In [1]: import numpy as np

In [2]: from numpy import linalg as LA

In [3]: np.set_printoptions(precision=3, suppress=True, linewidth=140)

In [4]: A = np.load("w.npy")

In [5]: A
Out[5]: 
array([[ 0.719, -0.201, -0.275,  0.023, -0.288, -0.05 ],
       [-0.201,  0.1  ,  0.208,  0.031, -0.064, -0.034],
       [-0.275,  0.208,  0.503,  0.044, -0.329, -0.144],
       [ 0.023,  0.031,  0.044,  0.922, -0.056,  0.257],
       [-0.288, -0.064, -0.329, -0.056,  0.601,  0.203],
       [-0.05 , -0.034, -0.144,  0.257,  0.203,  0.156]])

In [6]: W1 = np.array([[1, -3, -1, -6],
   ...:     [8, 3, -1, 5],
   ...:     [-5, -6, -7, -3],
   ...:     [-1, -2, 8, 7],
   ...:     [8, 2, 0, 4],
   ...:     [9, 1, 7, 5]])

In [7]: beta = np.array([0, -2, 0, 3])

In [8]: act = np.maximum(A @ W1 + beta, 0)

In [9]: LA.matrix_rank(act)
Out[9]: np.int64(4)

In [10]: (act > 0).astype(int)
Out[10]: 
array([[0, 0, 1, 0],
       [0, 0, 0, 1],
       [0, 0, 0, 1],
       [1, 0, 1, 1],
       [1, 1, 1, 1],
       [1, 0, 1, 1]])

In [11]: basis = np.array([[-2, 3, 2], [0, 0, 0], [0, -2, -2], [3, -2, 2]])

In [12]: (act @ basis).round(6).argmax(axis=1)
Out[12]: array([0, 0, 0, 0, 2, 0])

In [13]: W1 @ basis
Out[13]: 
array([[-20,  17,  -8],
       [ -1,  16,  28],
       [  1,   5,  -2],
       [ 23, -33,  -4],
       [ -4,  16,  24],
       [ -3,   3,  14]])

In [14]: LA.determinant(A)
Traceback (most recent call last):
  Cell In[14], line 1
    LA.determinant(A)
AttributeError: module 'numpy.linalg' has no attribute 'determinant'


In [15]: round(float(np.trace(A)), 3)
Out[15]: 3.0

In [16]: (A + A.T) / 2
Out[16]: 
array([[ 0.719, -0.201, -0.275,  0.023, -0.288, -0.05 ],
       [-0.201,  0.1  ,  0.208,  0.031, -0.064, -0.034],
       [-0.275,  0.208,  0.503,  0.044, -0.329, -0.144],
       [ 0.023,  0.031,  0.044,  0.922, -0.056,  0.257],
       [-0.288, -0.064, -0.329, -0.056,  0.601,  0.203],
       [-0.05 , -0.034, -0.144,  0.257,  0.203,  0.156]])

In [17]: np.round(np.sort(np.abs(LA.eigvals(A))), 3) + 0
Out[17]: array([0., 0., 0., 1., 1., 1.])

In [18]: np.allclose(A @ A.T, A.T @ A)
Out[18]: True

In [19]: left, sv, Vt = LA.svd(A, full_matrices=False)

In [20]: (sv > 1e-8).sum()
Out[20]: np.int64(3)

In [21]: round(np.sqrt((sv ** 2).sum()), 3), np.round(LA.norm(A), 3)
Out[21]: (np.float64(1.732), np.float64(1.732))

In [22]: np.round(left.T @ left, 3) + 0
Out[22]: 
array([[1., 0., 0., 0., 0., 0.],
       [0., 1., 0., 0., 0., 0.],
       [0., 0., 1., 0., 0., 0.],
       [0., 0., 0., 1., 0., 0.],
       [0., 0., 0., 0., 1., 0.],
       [0., 0., 0., 0., 0., 1.]])

In [23]: np.round(sv / sv[0], 3) + 0
Out[23]: array([1., 1., 1., 0., 0., 0.])

In [24]: out = A / np.sqrt((A ** 2).mean(axis=1, keepdims=True))

In [25]: LA.norm(out, axis=1)
Out[25]: array([2.449, 2.449, 2.449, 2.449, 2.449, 2.449])

In [26]: LA.matrix_rank(A - A.mean(axis=1, keepdims=True))
Out[26]: np.int64(3)

In [27]: LA.matrix_rank(out) == LA.matrix_rank(A)
Out[27]: np.True_

In [28]: out[5]
Out[28]: array([-0.309, -0.209, -0.892,  1.593,  1.262,  0.966])

In [29]: vals, vecs = LA.eigh(A)

In [30]: np.round(LA.eigvalsh(A @ A), 3) + 0
Out[30]: array([0., 0., 0., 1., 1., 1.])

In [31]: np.round(LA.svd(A, compute_uv=False), 3) + 0
Out[31]: array([1., 1., 1., 0., 0., 0.])

In [32]: vals.sum(), round(float(np.trace(A)), 3)
Out[32]: (np.float64(3.0), 3.0)

In [33]: X = np.load("dump.npy")

In [34]: X
Out[34]: 
array([[ 6.,  0.,  3.,  9.,  3.,  6.,  3.],
       [ 0., -3.,  0.,  0.,  0.,  0.,  0.],
       [ 3.,  0., -2.,  3.,  1.,  2.,  1.],
       [ 9.,  0.,  3.,  6.,  3.,  6.,  3.],
       [ 3.,  0.,  1.,  3., -2.,  2.,  1.],
       [ 6.,  0.,  2.,  6.,  2.,  1.,  2.],
       [ 3.,  0.,  1.,  3.,  1.,  2., -2.]])

In [35]: vals, vecs = LA.eigh(X)

In [36]: x0 = np.array([3, 0, 2, 3, 2, 3, 3])

In [37]: np.abs(X).sum(axis=1).max(), round(np.abs(vals).max(), 3)
Out[37]: (np.float64(30.0), np.float64(22.0))

In [38]: LA.eigvalsh(X[1:, 1:])
Out[38]: array([-3., -3., -3., -3., -3., 13.])

In [39]: m1 = np.array([[0, 0, 0, 1, 1, 0, 1, 0],
    ...:     [0, 0, 1, 0, 0, 1, 0, 1],
    ...:     [0, 1, 0, 0, 0, 1, 0, 0],
    ...:     [1, 0, 0, 0, 1, 0, 1, 0],
    ...:     [1, 0, 0, 1, 0, 0, 1, 0],
    ...:     [0, 1, 1, 0, 0, 0, 0, 1],
    ...:     [1, 0, 0, 1, 1, 0, 0, 0],
    ...:     [0, 1, 0, 0, 0, 1, 0, 0]])

In [40]: m1
Out[40]: 
array([[0, 0, 0, 1, 1, 0, 1, 0],
       [0, 0, 1, 0, 0, 1, 0, 1],
       [0, 1, 0, 0, 0, 1, 0, 0],
       [1, 0, 0, 0, 1, 0, 1, 0],
       [1, 0, 0, 1, 0, 0, 1, 0],
       [0, 1, 1, 0, 0, 0, 0, 1],
       [1, 0, 0, 1, 1, 0, 0, 0],
       [0, 1, 0, 0, 0, 1, 0, 0]])

In [41]: LA.matrix_rank(m1, rtol=0.1)
Out[41]: np.int64(7)

In [42]: M = np.load("m.npy")

In [43]: M
Out[43]: 
array([[ 1, -1,  0,  2,  0, -2, -2, -1],
       [ 2,  2, -1,  2,  0, -2, -2,  0],
       [ 2,  0,  2, -1, -1,  2, -2, -2],
       [ 0,  2,  2,  1, -2,  2, -2,  0],
       [ 2,  0,  2, -1, -1,  2, -2, -2],
       [ 1,  1,  2,  2,  0,  2,  2,  1],
       [ 1, -1,  2,  1, -1,  1,  1,  0]])

In [44]: left, sv, Vt = LA.svd(M)

In [45]: sv.round(3) + 0
Out[45]: array([7.629, 5.807, 4.677, 3.303, 2.158, 0.799, 0.   ])

In [46]: out = left[:, :6] @ np.diag(sv[:6]) @ Vt[:6]

In [47]: np.round(LA.norm(M - out, 2), 3), round(sv[6], 3)
Out[47]: (np.float64(0.0), np.float64(0.0))

In [48]: out.round(3) + 0
Out[48]: 
array([[ 1., -1.,  0.,  2.,  0., -2., -2., -1.],
       [ 2.,  2., -1.,  2.,  0., -2., -2.,  0.],
       [ 2.,  0.,  2., -1., -1.,  2., -2., -2.],
       [ 0.,  2.,  2.,  1., -2.,  2., -2.,  0.],
       [ 2.,  0.,  2., -1., -1.,  2., -2., -2.],
       [ 1.,  1.,  2.,  2.,  0.,  2.,  2.,  1.],
       [ 1., -1.,  2.,  1., -1.,  1.,  1.,  0.]])

In [49]: round(np.abs(M - out).max(), 3)
Out[49]: np.float64(0.0)

In [50]: round(float(LA.norm(M - out) / LA.norm(M)), 3)
Out[50]: 0.0

In [51]: out = M / LA.norm(M, axis=1)
Traceback (most recent call last):
  Cell In[51], line 1
    out = M / LA.norm(M, axis=1)
ValueError: operands could not be broadcast together with shapes (7,8) (7,) 


In [52]: out = M / LA.norm(M, axis=1, keepdims=True)

In [53]: gram = out @ out.T

In [54]: np.round(np.degrees(np.arccos(np.clip(gram[6, 3], -1, 1))), 3)
Out[54]: np.float64(69.816)

In [55]: np.argwhere(np.triu(np.abs(gram) > 0.95, 1))
Out[55]: array([[2, 4]])

In [56]: (np.abs(gram) > 0.9).astype(int)
Out[56]: 
array([[1, 0, 0, 0, 0, 0, 0],
       [0, 1, 0, 0, 0, 0, 0],
       [0, 0, 1, 0, 1, 0, 0],
       [0, 0, 0, 1, 0, 0, 0],
       [0, 0, 1, 0, 1, 0, 0],
       [0, 0, 0, 0, 0, 1, 0],
       [0, 0, 0, 0, 0, 0, 1]])
